>>> import numpy as np
>>> np.set_printoptions(precision=3, suppress=True, linewidth=200, floatmode="fixed")
>>> F = np.load("dump.npy")
>>> print(F)
[[1 1 3]
 [1 1 1]
 [3 1 1]]
>>> O, r_ = np.linalg.qr(F)
>>> print(r_)
[[-3.317 -1.508 -2.111]
 [ 0.000 -0.853 -2.132]
 [ 0.000  0.000 -1.414]]
>>> print(O.shape, r_.shape)
(3, 3) (3, 3)
>>> print(np.trace(O @ O.T))
3.0
>>> print(np.abs(np.diag(r_)))
[3.317 0.853 1.414]
>>> other = np.array([[7, 2, 1, 5], [4, 5, 7, 3], [0, 8, 0, 8]])
>>> A = other.T @ other
>>> print(A)
[[65 34 35 47]
 [34 93 37 89]
 [35 37 50 26]
 [47 89 26 98]]
>>> print(np.abs(np.diag(np.linalg.qr(A)[1])) > 1e-9)
[ True  True  True False]
>>> print(np.allclose(A[:-1].T @ np.linalg.lstsq(A[:-1].T, A[-1])[0], A[-1]))
True
>>> print(round(float(np.trace(np.linalg.pinv(A) @ A)), 3))
3.0
>>> print(A @ np.linalg.pinv(A) @ A)
[[65.000 34.000 35.000 47.000]
 [34.000 93.000 37.000 89.000]
 [35.000 37.000 50.000 26.000]
 [47.000 89.000 26.000 98.000]]
>>> print(np.linalg.lstsq(A[:-1].T, A[-1])[2])
3
>>> ev, evecs = np.linalg.eigh(A)
>>> x0 = np.array([-5, -5, 8, -4])
>>> print(np.linalg.eigvalsh(A[1:, 1:]))
[  4.425  38.659 197.916]
>>> print((np.sign(evecs[:, -1].round(6)) == np.sign(evecs[0, -1].round(6))).astype(int))
[1 1 1 1]
>>> print(evecs * np.maximum(ev, 0) @ evecs.T)
[[65.000 34.000 35.000 47.000]
 [34.000 93.000 37.000 89.000]
 [35.000 37.000 50.000 26.000]
 [47.000 89.000 26.000 98.000]]
>>> print(A.ravel(order="F"))
[65 34 35 47 34 93 37 89 35 37 50 26 47 89 26 98]
>>> print(A.reshape(-1, 2))
[[65 34]
 [35 47]
 [34 93]
 [37 89]
 [35 37]
 [50 26]
 [47 89]
 [26 98]]
>>> t3 = A.reshape(4, 2, -1)
>>> print(t3[:, 0])
[[65 34]
 [34 93]
 [35 37]
 [47 89]]
>>> print(np.einsum("ihd,ihd->ih", t3, t3))
[[ 5381  3434]
 [ 9805  9290]
 [ 2594  3176]
 [10130 10280]]
>>> print(np.einsum("ihd,jhd->hij", t3, t3).shape)
(2, 4, 4)
>>> print(t3.shape)
(4, 2, 2)
>>> feats = np.array([[-2, 0], [-4, -1]])
>>> O, r_ = np.linalg.qr(feats)
>>> print(O.shape, r_.shape)
(2, 2) (2, 2)
>>> print(round(np.trace(O @ O.T), 3))
2.0
>>> print(O)
[[-0.447 -0.894]
 [-0.894  0.447]]
>>> print(np.round(O @ r_, 3) + 0)
[[-2.000  0.000]
 [-4.000 -1.000]]
>>> print(r_)
[[ 4.472  0.894]
 [ 0.000 -0.447]]
>>> print(np.round(np.linalg.norm(feats, 2) / np.linalg.norm(feats), 3))
0.995
>>> arr = np.array([[-1.1, -1.2, 1.3, -0.9],
...     [-0.1, -1.2, -0.1, -1.2],
...     [-1.2, -0.5, -0.7, -1.1],
...     [0.1, 1.1, 2.6, 1.0]])
>>> rng = np.random.default_rng(79)
>>> arr[3] = arr[1] + 0.05 * rng.normal(size=4)
>>> print(arr)
[[-1.100 -1.200  1.300 -0.900]
 [-0.100 -1.200 -0.100 -1.200]
 [-1.200 -0.500 -0.700 -1.100]
 [-0.069 -1.237 -0.079 -1.227]]
>>> other = F / np.linalg.norm(F, axis=1, keepdims=True)
>>> C2 = other @ other.T
>>> print((np.abs(C2) > 0.9).astype(int))
[[1 0 0]
 [0 1 0]
 [0 0 1]]
>>> print(np.linalg.norm(other, axis=1))
[1.000 1.000 1.000]
>>> print(np.argwhere(np.triu(np.abs(C2) > 0.95, 1)))
[]
>>> m1 = np.load("arr.npy")
>>> print(m1)
[[-3 -2 -1  0]
 [ 1  2  3  4]]
>>> other = m1 / np.linalg.norm(m1, axis=1, keepdims=True)
>>> C2 = other @ other.T
>>> print((C2 - 2 * np.eye(2)).round(6).argmax(axis=1))
[1 0]
>>> print(np.argwhere(np.triu(np.abs(C2) > 0.95, 1)))
[]
>>> print(C2[0])
[ 1.000 -0.488]
>>> print((np.abs(C2) > 0.9).astype(int))
[[1 0]
 [0 1]]
>>> print(C2)
[[ 1.000 -0.488]
 [-0.488  1.000]]
